>>> import numpy as np
>>> np.set_printoptions(precision=3, suppress=True, linewidth=120)
>>> feats = np.load("layer10.npy")
>>> print(feats)
[[-1. -2. -2.  0. -2.]
 [-2. -1. -2.  0. -2.]
 [-2. -2. -1.  0. -2.]
 [ 0.  0.  0. -1.  0.]
 [-2. -2. -2.  0. -1.]]
>>> vals, V = np.linalg.eigvalsh(feats)
Traceback (most recent call last):
  File "<python-input-4>", line 1, in <module>
    vals, V = np.linalg.eigvalsh(feats)
    ^^^^^^^
ValueError: too many values to unpack (expected 2)
>>> vals, V = np.linalg.eigh(feats)
>>> print((vals > 1e-8).sum(), (vals < -1e-8).sum())
3 2
>>> print(np.round(V.T @ feats @ V, 3) + 0)
[[-7.  0.  0.  0.  0.]
 [ 0. -1.  0.  0.  0.]
 [ 0.  0.  1.  0.  0.]
 [ 0.  0.  0.  1.  0.]
 [ 0.  0.  0.  0.  1.]]
>>> print(round(float(vals.sum()), 3), np.trace(feats))
-5.0 -5.0
>>> print(np.linalg.eigvalsh(feats @ feats))
[ 1.  1.  1.  1. 49.]
>>> print(vals)
[-7. -1.  1.  1.  1.]
>>> print(np.linalg.svd(feats, compute_uv=False))
[7. 1. 1. 1. 1.]
>>> x = np.array([-3, 8, -4, -1, 9])
>>> rhs = feats @ x
>>> print(rhs)
[-23. -12. -24.   1. -11.]
>>> print(np.linalg.solve(feats, rhs + feats[:, 0]))
[-2.  8. -4. -1.  9.]
>>> F = np.loadtxt("test11.csv", delimiter=",")
>>> print(F)
[[ -5.  -3.  -5.   3.  -3.   5.  -4.   2.   5.   1.  -5.   4.]
 [-10.  -1.  -7.   7.  -3.   1.  -9.   4.   6.   4. -10.  -1.]
 [-14.   4. -12.   2.  -2.   5.  -6.   8.   1.   1.  -8.   1.]
 [-19.  -1. -13.   1.  -1.   3.  -5.   4.   4.   4. -13.   3.]
 [-14.  -1. -14.   4.   3.   5.  -1.   0.   6.   3.  -9.   7.]
 [-18.   1. -15.   0.  -1.   0.   3.  -5.  11.   2.  -5.   4.]
 [-19.   1. -20.  -5.   2.   3.   1. -10.  11.   1.   0.   1.]
 [-24.   1. -17. -10.  -2.  -1.   5. -14.   6.  -2.   5.  -4.]
 [-20.   5. -13.  -5.  -1.  -4.   5. -12.   5.  -2.   2.  -2.]
 [-21.   1. -17.  -1.  -4.  -4.   9.  -7.   0.  -4.   7.  -6.]
 [-18.  -1. -21.   4.   0.  -3.  10.  -9.   1.  -3.  10.  -8.]
 [-20.   3. -23.   1.  -1.  -5.   6.  -9.   4.   1.  13.  -9.]
 [-16.   0. -18.  -2.  -1.  -2.   8.  -9.   2.   0.  16.  -9.]
 [-17.   3. -17.   3.  -5.   2.   4.  -8.   3.  -4.  14. -12.]
 [-17.   8. -14.   7.  -5.   1.   9. -10.   0.  -6.  10. -12.]
 [-18.   7. -11.   7. -10.  -4.  12. -11.   2.  -1.   6.  -7.]
 [-19.  12.  -8.   4. -15.  -2.  11.  -7.  -3.   4.   6.  -6.]
 [-24.  13.  -8.   3. -14.   2.  10. -10.  -8.  -1.   2.  -2.]
 [-26.  13. -10.   8. -19.  -3.  14. -12.  -6.   1.   2.  -7.]
 [-23.   9.  -7.   5. -22.   0.  16. -10.  -4.  -1.   5.  -5.]
 [-25.  11. -12.   7. -21.   4.  15. -14.  -9.  -3.   9.  -2.]
 [-25.  15. -16.   6. -16.   6.  18.  -9.  -7.   2.   9.  -5.]
 [-28.  20. -19.   9. -12.   8.  20.  -9.  -3.  -1.   9.  -4.]]
>>> proj = F @ np.linalg.solve(F.T @ F, F.T)
>>> print(np.round(np.trace(proj), 3))
12.0
>>> print(np.round(np.linalg.eigvalsh(proj), 3) + 0)
[0. 0. 0. 0. 0. 0. 0. 0. 0. 0. 0. 1. 1. 1. 1. 1. 1. 1. 1. 1. 1. 1. 1.]
>>> print(np.linalg.svd(F, compute_uv=False))
[141.151  55.153  43.544  22.948  18.591  14.12   12.444  11.772  10.753   7.152   4.809   2.742]
>>> np.linalg.rank(F)
Traceback (most recent call last):
  File "<python-input-22>", line 1, in <module>
    np.linalg.rank(F)
    ^^^^^^^^^^^^^^
AttributeError: module 'numpy.linalg' has no attribute 'rank'
>>> A2 = np.c_[F[:, :10] @ np.array([[-2, 2, -4, -6, -9, -4, -3, 6, 8, -4],
...     [9, -2, 2, -2, 1, -4, -7, 8, 2, -9],
...     [3, 7, -3, 2, 7, 8, -1, 9, -4, 2],
...     [-7, -2, 2, 8, -2, 5, 1, -2, -5, 1],
...     [6, 1, -2, -3, -7, -8, -1, 0, -9, -5],
...     [-6, 1, -6, -1, -3, -1, -9, -5, 1, 0],
...     [-9, -2, -1, -3, 2, 2, 5, -1, 8, -3],
...     [7, 7, -7, -7, 3, 4, -7, 7, -3, -5],
...     [-5, -4, -4, 9, 6, 9, 0, -2, 0, 3],
...     [-2, 0, -3, -2, -1, -7, 2, 2, -6, -7]]), np.array([1, 5, 4, 5, 2, 0, 5, 4, 5, 0, 2, 2, 3, 2, 1, 2, 2, 5, 4, 4, 3, 3, 5])]
>>> print(A2)
[[ -78.  -41.  -22.   95.   34.   64.  -30. -120.  -53.   65.    1.]
 [ -12.  -61.   18.  157.   70.   70.  -20. -117. -169.   54.    5.]
 [  75.  -57.   21.   38.   58.  -13.  -99. -127. -121.  -18.    4.]
 [   4. -105.   48.  113.   97.    0.    7. -223. -171.   44.    5.]
 [ -90. -146.   36.  127.   14.  -30.   20. -256. -126.   26.    2.]
 [-127. -229.  103.  200.  120.   27.  117. -291.  -46.   73.    0.]
 [-120. -281.  128.  187.   56.  -78.  113. -382.  -28.   85.    5.]
 [ -99. -284.  214.  176.  141.  -55.  202. -383.   39.  140.    4.]
 [ -51. -250.  210.  169.  129.  -36.  175. -270.   20.   83.    5.]
 [-115. -236.  219.  128.  114.   -7.  198. -315.   56.   96.    0.]
 [-198. -279.  217.  151.   17.  -55.  220. -379.   40.   82.    2.]
 [-124. -306.  227.  163.   50.  -93.  204. -355.    6.   45.    2.]
 [-147. -244.  175.  106.   36.  -82.  186. -319.   52.   58.    3.]
 [-152. -244.  181.  178.   66.    4.  105. -321.   50.  100.    2.]
 [-160. -254.  223.  183.   75.   18.  115. -274.   85.   65.    1.]
 [-212. -264.  237.  223.  164.   80.  204. -240.  100.   76.    2.]
 [-125. -202.  212.  134.  209.   45.  130. -134.  102.   -4.    2.]
 [ -94. -206.  263.  136.  202.   20.  106. -194.   95.   39.    5.]
 [-195. -274.  323.  220.  258.   86.  207. -227.  128.   63.    4.]
 [-253. -231.  258.  200.  290.  164.  188. -219.  199.  109.    4.]
 [-268. -279.  318.  197.  210.   73.  169. -305.  208.  108.    3.]
 [-231. -285.  253.  120.  175.  -13.  111. -279.  173.  -25.    3.]
 [-230. -342.  261.  168.  177.   -3.   73. -316.  156.  -54.    5.]]
>>> print(np.round(np.linalg.norm(A2 - F @ np.linalg.lstsq(F, A2)[0], axis=0), 3) + 0)
[0.    0.    0.    0.    0.    0.    0.    0.    0.    0.    5.142]
>>> print(np.linalg.matrix_rank(A2))
11
